In [1]: import numpy as np

In [2]: np.set_printoptions(precision=1, suppress=True, linewidth=120)

In [3]: def tidy(a):
   ...:     return np.round(a, 1) + 0
   ...: 

In [4]: f = np.array([1, 1, 1, -2, 1, 0, -2, -2]) + 0.5

In [5]: data = np.eye(8) - 2 * np.outer(f, f) / (f @ f)

In [6]: tidy(data)
Out[6]: 
array([[ 0.7, -0.3, -0.3,  0.3, -0.3, -0.1,  0.3,  0.3],
       [-0.3,  0.7, -0.3,  0.3, -0.3, -0.1,  0.3,  0.3],
       [-0.3, -0.3,  0.7,  0.3, -0.3, -0.1,  0.3,  0.3],
       [ 0.3,  0.3,  0.3,  0.7,  0.3,  0.1, -0.3, -0.3],
       [-0.3, -0.3, -0.3,  0.3,  0.7, -0.1,  0.3,  0.3],
       [-0.1, -0.1, -0.1,  0.1, -0.1,  1. ,  0.1,  0.1],
       [ 0.3,  0.3,  0.3, -0.3,  0.3,  0.1,  0.7, -0.3],
       [ 0.3,  0.3,  0.3, -0.3,  0.3,  0.1, -0.3,  0.7]])

In [7]: M2 = np.array([[4, -3],
   ...:     [-7, 9],
   ...:     [0, -6],
   ...:     [-1, 0],
   ...:     [-8, 8],
   ...:     [3, 4],
   ...:     [-5, -1],
   ...:     [0, -3]])

In [8]: np.linalg.matrix_rank(np.vstack([data, M2.T]))
Out[8]: np.int64(8)

In [9]: np.linalg.matrix_rank(data @ M2)
Out[9]: np.int64(2)

In [10]: np.vstack([data, M2.T]).shape
Out[10]: (10, 8)

In [11]: Q, vecs = np.linalg.qr(data[:, :6])[0], np.linalg.qr(data[:, 6:])[0]

In [12]: s = np.linalg.svd(Q.T @ vecs, compute_uv=False)

In [13]: tidy(s)
Out[13]: array([0., 0.])

In [14]: m1 = np.array([[0.9, 1.1, 1.3, 1.7, 1.1, -1.9],
    ...:     [1.3, 0.2, 0.2, -0.3, 0.0, -1.9],
    ...:     [-0.6, 0.3, -0.1, -0.2, -0.6, 1.3],
    ...:     [-0.8, 0.7, -0.7, 0.9, 1.0, 0.7],
    ...:     [1.3, 0.7, 0.0, -0.7, 0.1, -0.3]])

In [15]: m1
Out[15]: 
array([[ 0.9,  1.1,  1.3,  1.7,  1.1, -1.9],
       [ 1.3,  0.2,  0.2, -0.3,  0. , -1.9],
       [-0.6,  0.3, -0.1, -0.2, -0.6,  1.3],
       [-0.8,  0.7, -0.7,  0.9,  1. ,  0.7],
       [ 1.3,  0.7,  0. , -0.7,  0.1, -0.3]])

In [16]: t3 = np.stack([m1, 2 * m1, m1[::-1]])

In [17]: (t3 @ m1.T).shape
Out[17]: (3, 5, 5)

In [18]: np.linalg.matrix_rank(t3.reshape(3, -1))
Out[18]: np.int64(2)

In [19]: tidy(np.einsum("bij,cij->bc", t3, t3))
Out[19]: 
array([[ 26.1,  52.3,   0.1],
       [ 52.3, 104.5,   0.3],
       [  0.1,   0.3,  26.1]])

In [20]: vec = np.array([0, -3, 1, -3, -2, -1])

In [21]: np.linalg.norm(m1 @ vec) <= np.linalg.norm(m1, 2) * np.linalg.norm(vec) + 1e-9
Out[21]: np.True_

In [22]: tidy(m1 @ vec)
Out[22]: array([-7.4,  2.4, -0.5, -8.2,  0.1])

In [23]: (m1 @ vec).argmax()
Out[23]: np.int64(1)

In [24]: theta = np.radians(162)

In [25]: r_ = np.eye(6)

In [26]: r_[1, 1] = r_[4, 4] = np.cos(theta)

In [27]: r_[1, 4], r_[4, 1] = -np.sin(theta), np.sin(theta)

In [28]: tidy(r_)
Out[28]: 
array([[ 1. ,  0. ,  0. ,  0. ,  0. ,  0. ],
       [ 0. , -1. ,  0. ,  0. , -0.3,  0. ],
       [ 0. ,  0. ,  1. ,  0. ,  0. ,  0. ],
       [ 0. ,  0. ,  0. ,  1. ,  0. ,  0. ],
       [ 0. ,  0.3,  0. ,  0. , -1. ,  0. ],
       [ 0. ,  0. ,  0. ,  0. ,  0. ,  1. ]])

In [29]: M2 = m1 @ r_.T

In [30]: np.allclose(np.linalg.norm(m1, axis=1), np.linalg.norm(M2, axis=1))
Out[30]: True

In [31]: tidy(np.linalg.det(r_)), tidy(np.trace(r_))
Out[31]: (np.float64(1.0), np.float64(2.1))

In [32]: np.allclose(m1 @ m1.T, M2 @ M2.T)
Out[32]: True

In [33]: tidy(M2)
Out[33]: 
array([[ 0.9, -1.4,  1.3,  1.7, -0.7, -1.9],
       [ 1.3, -0.2,  0.2, -0.3,  0.1, -1.9],
       [-0.6, -0.1, -0.1, -0.2,  0.7,  1.3],
       [-0.8, -1. , -0.7,  0.9, -0.7,  0.7],
       [ 1.3, -0.7,  0. , -0.7,  0.1, -0.3]])

In [34]: tidy(np.abs(M2 - m1).max(axis=0))
Out[34]: array([0. , 2.5, 0. , 0. , 1.8, 0. ])

In [35]: mat = np.load("dump.npy")

In [36]: mat
Out[36]: 
array([[ 1,  1,  1,  1,  1,  1,  1,  1],
       [ 1, -1,  1, -1,  1, -1,  1, -1],
       [ 1, -1, -1,  1,  1, -1, -1,  1]])

In [37]: M2 = np.array([[3, 1], [3, 1], [0, 0], [3, 3], [1, 3], [2, 0], [2, 3], [1, 1]])

In [38]: mat @ M2
Out[38]: 
array([[15, 12],
       [-3,  2],
       [ 1,  4]])

In [39]: np.einsum("ij->j", mat)
Out[39]: array([ 3, -1,  1,  1,  3, -1,  1,  1])

In [40]: np.linalg.matrix_rank(mat @ M2)
Out[40]: np.int64(2)

In [41]: theta = np.deg2rad(15)

In [42]: arr = np.eye(4)

In [43]: arr[np.ix_([0, 1], [0, 1])] = [[np.cos(theta), -np.sin(theta)], [np.sin(theta), np.cos(theta)]]

In [44]: tidy(arr)
Out[44]: 
array([[ 1. , -0.3,  0. ,  0. ],
       [ 0.3,  1. ,  0. ,  0. ],
       [ 0. ,  0. ,  1. ,  0. ],
       [ 0. ,  0. ,  0. ,  1. ]])

In [45]: vec = np.array([2, 1, 3, 0])

In [46]: tidy(np.linalg.norm(vec)), tidy(np.linalg.norm(arr @ vec))
Out[46]: (np.float64(3.7), np.float64(3.7))

In [47]: tidy(np.abs(np.linalg.eigvals(arr)))
Out[47]: array([1., 1., 1., 1.])

In [48]: tidy(np.linalg.inv(arr))
Out[48]: 
array([[ 1. ,  0.3,  0. ,  0. ],
       [-0.3,  1. ,  0. ,  0. ],
       [ 0. ,  0. ,  1. ,  0. ],
       [ 0. ,  0. ,  0. ,  1. ]])

In [49]: tidy(np.sort(np.abs(np.linalg.eigvals(arr))))
Out[49]: array([1., 1., 1., 1.])

In [50]: tidy(np.abs(np.linalg.eigvals(arr)).max())
Out[50]: np.float64(1.0)

In [51]: np.allclose(arr, arr.T)
Out[51]: False

In [52]: tidy(np.trace(arr))
Out[52]: np.float64(3.9)

In [53]: tidy(np.linalg.det(arr))
Out[53]: np.float64(1.0)

In [54]: np.allclose(arr @ arr.T, arr.T @ arr)
Out[54]: True

In [55]: tidy((arr + arr.T) / 2)
Out[55]: 
array([[1., 0., 0., 0.],
       [0., 1., 0., 0.],
       [0., 0., 1., 0.],
       [0., 0., 0., 1.]])

In [56]: J = np.load("data.npy")

In [57]: J
Out[57]: 
array([[2., 1., 0., 0., 0., 0.],
       [0., 2., 1., 0., 0., 0.],
       [0., 0., 2., 1., 0., 0.],
       [0., 0., 0., 2., 1., 0.],
       [0., 0., 0., 0., 2., 1.],
       [0., 0., 0., 0., 0., 2.]])

In [58]: w1 = np.array([[-3, -2, 1],
    ...:     [0, 3, -1],
    ...:     [3, 2, -1],
    ...:     [1, 0, -3],
    ...:     [2, -1, 2],
    ...:     [-2, 1, -1]])

In [59]: coef = np.array([0, 0, 2])

In [60]: act = np.maximum(J @ w1 + coef, 0)

In [61]: np.linalg.matrix_rank(act)
Out[61]: np.int64(3)

In [62]: act
Out[62]: 
array([[0., 0., 3.],
       [3., 8., 0.],
       [7., 4., 0.],
       [4., 0., 0.],
       [2., 0., 5.],
       [0., 2., 0.]])

In [63]: C = np.array([[0, -2], [-1, -1], [-1, -1]])

In [64]: act @ C
Out[64]: 
array([[ -3.,  -3.],
       [ -8., -14.],
       [ -4., -18.],
       [  0.,  -8.],
       [ -5.,  -9.],
       [ -2.,  -2.]])

In [65]: vec = np.array([-6, -8, 0])

In [66]: y = act @ vec

In [67]: coef, lr = np.zeros(3), 1 / np.linalg.norm(act, 2) ** 2

In [68]: for i in range(25):
    ...:     coef -= lr * act.T @ (act @ coef - y)
    ...:     if i % 5 == 0: print(i, round(np.linalg.norm(act @ coef - y), 1))
    ...: 
0 5.9
5 1.3
10 0.4
15 0.1
20 0.0

In [69]: tidy(coef)
Out[69]: array([-6., -8.,  0.])

In [70]: tidy(np.linalg.cond(act))
Out[70]: np.float64(2.4)

In [71]: Q, vecs = np.linalg.qr(J[:, :4])[0], np.linalg.qr(J[:, 4:])[0]

In [72]: s = np.linalg.svd(Q.T @ vecs, compute_uv=False)

In [73]: tidy(np.degrees(np.arccos(s.clip(0, 1))))
Out[73]: array([60.8, 90. ])

In [74]: tidy(s)
Out[74]: array([0.5, 0. ])

In [75]: f = np.array([3, 2, 1])

In [76]: np.convolve(J[4], f)
Out[76]: array([0., 0., 0., 0., 6., 7., 4., 1.])

In [77]: np.polyval(f, J[4])
Out[77]: array([ 1.,  1.,  1.,  1., 17.,  6.])

In [78]: np.correlate(J[4], J[1], "full")
Out[78]: array([0., 0., 0., 0., 0., 0., 0., 2., 5., 2., 0.])

In [79]: np.array([np.convolve(row, f, "same") for row in J])
Out[79]: 
array([[7., 4., 1., 0., 0., 0.],
       [6., 7., 4., 1., 0., 0.],
       [0., 6., 7., 4., 1., 0.],
       [0., 0., 6., 7., 4., 1.],
       [0., 0., 0., 6., 7., 4.],
       [0., 0., 0., 0., 6., 4.]])

In [80]: feats = np.array([[-4, 0, 0, 0, 0, 0],
    ...:     [0, 3, 0, 0, 0, 0],
    ...:     [0, 0, -5, 0, 0, 0],
    ...:     [0, 0, 0, 5, 0, 0],
    ...:     [0, 0, 0, 0, 1, 0],
    ...:     [0, 0, 0, 0, 0, -5]])

In [81]: # triangular

In [82]: (feats != 0).astype(int)
Out[82]: 
array([[1, 0, 0, 0, 0, 0],
       [0, 1, 0, 0, 0, 0],
       [0, 0, 1, 0, 0, 0],
       [0, 0, 0, 1, 0, 0],
       [0, 0, 0, 0, 1, 0],
       [0, 0, 0, 0, 0, 1]])

In [83]: tidy(np.sort(np.linalg.eigvals(feats).real))
Out[83]: array([-5., -5., -4.,  1.,  3.,  5.])

In [84]: (np.linalg.matrix_power((feats != 0) + (feats.T != 0) + np.eye(6), 6) > 0).astype(int)
Out[84]: 
array([[1, 0, 0, 0, 0, 0],
       [0, 1, 0, 0, 0, 0],
       [0, 0, 1, 0, 0, 0],
       [0, 0, 0, 1, 0, 0],
       [0, 0, 0, 0, 1, 0],
       [0, 0, 0, 0, 0, 1]])

In [85]: np.flatnonzero(np.linalg.matrix_power((feats != 0) + (feats.T != 0) + np.eye(6), 6)[1])
Out[85]: array([1])

In [86]: tidy(np.linalg.det(feats))
Out[86]: np.float64(-1500.0)
